% python3 -q
>>> import numpy as np
>>> np.set_printoptions(precision=3, suppress=True, linewidth=160)
>>> A2 = np.array([[2, 3], [4, 0], [5, 4]])
>>> F = np.kron(np.eye(3, dtype=int), A2)
>>> print(F)
[[2 3 0 0 0 0]
 [4 0 0 0 0 0]
 [5 4 0 0 0 0]
 [0 0 2 3 0 0]
 [0 0 4 0 0 0]
 [0 0 5 4 0 0]
 [0 0 0 0 2 3]
 [0 0 0 0 4 0]
 [0 0 0 0 5 4]]
>>> r0, v = F[3], F[7]
>>> print(r0 @ v)
0
>>> p = (r0 @ v) / (r0 @ r0) * r0
>>> print(np.round(np.linalg.norm(r0 + v) ** 2 + np.linalg.norm(r0 - v) ** 2, 3))
58.0
>>> print(p)
[0. 0. 0. 0. 0. 0.]
>>> print((v - p) @ r0)
0.0
>>> print(np.outer(r0, v))
[[ 0  0  0  0  0  0]
 [ 0  0  0  0  0  0]
 [ 0  0  0  0  8  0]
 [ 0  0  0  0 12  0]
 [ 0  0  0  0  0  0]
 [ 0  0  0  0  0  0]]
>>> rng = np.random.default_rng(3969)
>>> labels = rng.integers(0, 3, 5)
>>> X = np.triu((labels[:, None] == labels) & (rng.random((5, 5)) < 0.8), 1).astype(int)
>>> X += X.T
>>> print(X)
[[0 0 1 1 1]
 [0 0 0 0 0]
 [1 0 0 1 1]
 [1 0 1 0 1]
 [1 0 1 1 0]]
>>> print([round(float(x), 3) for x in np.linalg.svd(X, compute_uv=False)[:3]])
[3.0, 1.0, 1.0]
>>> print(np.linalg.cond(X) > 100)
True
>>> print(np.argsort(-np.linalg.norm(X, axis=0).round(6), kind="stable")[:3])
[0 2 3]
>>> print(np.linalg.matrix_rank(X, rtol=0.1))
4
>>> W1 = np.array([[2, 0, -1, -1, 2],
...     [0, 0, 0, 2, 2],
...     [2, 0, -1, 2, -1],
...     [-1, 1, -1, 2, -2],
...     [1, -2, 0, 1, 0]])
>>> b = np.array([2, -1, 0, -1, 3])
>>> hid = np.maximum(X @ W1 + b, 0)
>>> print((hid > 0).astype(int))
[[1 0 0 1 0]
 [1 0 0 0 1]
 [1 0 0 1 1]
 [1 0 0 1 1]
 [1 0 0 1 1]]
>>> print((hid > 0).mean(axis=0))
[1.  0.  0.  0.8 0.8]
>>> cent = np.array([[-1, 1, -1], [0, 2, -1], [1, -1, 1], [-1, -1, 0], [2, 0, 0]])
>>> print((hid @ cent).round(6).argmax(axis=1))
[1 0 1 1 1]
>>> t = np.radians(135)
>>> r_ = np.eye(5)
>>> r_[3, 3] = r_[2, 2] = np.cos(t)
>>> r_[3, 2], r_[2, 3] = -np.sin(t), np.sin(t)
>>> print(r_)
[[ 1.     0.     0.     0.     0.   ]
 [ 0.     1.     0.     0.     0.   ]
 [ 0.     0.    -0.707  0.707  0.   ]
 [ 0.     0.    -0.707 -0.707  0.   ]
 [ 0.     0.     0.     0.     1.   ]]
>>> A2 = X @ r_.T
>>> print(A2.round(3) + 0)
[[ 0.     0.     0.    -1.414  1.   ]
 [ 0.     0.     0.     0.     0.   ]
 [ 1.     0.     0.707 -0.707  1.   ]
 [ 1.     0.    -0.707 -0.707  1.   ]
 [ 1.     0.     0.    -1.414  0.   ]]
>>> print(np.abs(A2 - X).max(axis=0))
[0.    0.    1.707 2.414 0.   ]
>>> print(np.round(np.linalg.det(r_), 3), np.round(np.trace(r_), 3))
1.0 1.586
>>> print(np.round(np.linalg.det(X[::-1]), 3))
0.0
>>> print(round(float(np.linalg.det(2 * X)), 3), round(np.linalg.det(X), 3))
0.0 0.0
>>> print(np.einsum("ij,ji->", X, X))
12
>>> print(round(float(np.linalg.eigvals(X).sum().real), 3))
0.0
>>> print(np.poly(X))
[ 1.  0. -6. -8. -3.  0.]
>>> print(np.sort(np.linalg.eigvals(X).real))
[-1. -1. -1.  0.  3.]
>>> print((X != 0).astype(int))
[[0 0 1 1 1]
 [0 0 0 0 0]
 [1 0 0 1 1]
 [1 0 1 0 1]
 [1 0 1 1 0]]
>>> m1 = np.load("block1.npy")
>>> print(m1)
[[0 1 0 0 0]
 [1 0 0 0 0]
 [0 0 0 0 0]
 [0 0 0 0 1]
 [0 0 0 1 0]]
>>> print(np.linalg.lstsq(m1[:-1].T, m1[-1])[2])
3
>>> print(np.round(np.trace(np.linalg.pinv(m1) @ m1), 3))
4.0
>>> print(np.round(np.linalg.det(m1), 3))
0.0
>>> print(np.sort(np.linalg.eigvals(m1).real))
[-1. -1.  0.  1.  1.]
>>> print(np.linalg.svd(F, compute_uv=False))
[7.928 7.928 7.928 2.673 2.673 2.673]
>>> print(F.sum(axis=0))
[11  7 11  7 11  7]
>>> print(np.count_nonzero(F))
15
>>> ev, V = np.linalg.eigh(m1)
>>> x0 = np.array([2, 5, 2, 5, 0])
>>> print(np.linalg.eigvalsh(m1[1:, 1:]))
[-1.  0.  0.  1.]
>>> print(np.abs(m1).sum(axis=1).max(), np.abs(ev).max())
1 1.0
>>> print([round(float(np.linalg.det(m1[:i, :i])), 2) + 0 for i in range(1, 6)])
[0.0, -1.0, 0.0, 0.0, 0.0]
>>> print(np.all(np.linalg.eigvalsh(m1) > 0))
False
>>> mat = np.loadtxt("case1.csv", delimiter=",")
>>> print(mat)
[[ 1.308  1.587 -1.561]
 [-1.893  0.018 -0.407]
 [-0.131  2.215  0.481]]
>>> x0 = np.array([0, 2, 5])
>>> h1 = np.maximum(mat @ x0, 0)
>>> print(h1)
[0.    0.    6.835]
>>> print(np.tanh(mat @ x0))
[-1.    -0.964  1.   ]
>>> print(np.flatnonzero(h1 > 1e-9))
[2]
>>> print(np.maximum(mat @ x0, 0) - np.maximum(-mat @ x0, 0))
[-4.631 -1.999  6.835]
>>> print(mat.T @ h1)
[-0.895 15.14   3.288]
>>> proj = np.triu(np.array([[1, 9, 3], [9, -6, 1], [-5, 1, 1]]), 1) + np.eye(3)
>>> A2 = proj @ mat @ np.linalg.inv(proj)
>>> print(np.linalg.matrix_rank(A2))
3
>>> print(A2)
[[ -16.122  153.492 -108.907]
 [  -2.024   20.449  -14.303]
 [  -0.131    3.394   -2.52 ]]
>>> print(np.round(np.trace(A2), 3), np.trace(mat))
1.807 1.807
>>> print(np.poly(A2))
[ 1.    -1.807  4.363 -9.262]
>>> print(proj @ mat - mat @ proj)
[[-17.43   -4.965  -7.731]
 [ -0.131  19.252   6.142]
 [  0.      1.179  -1.822]]
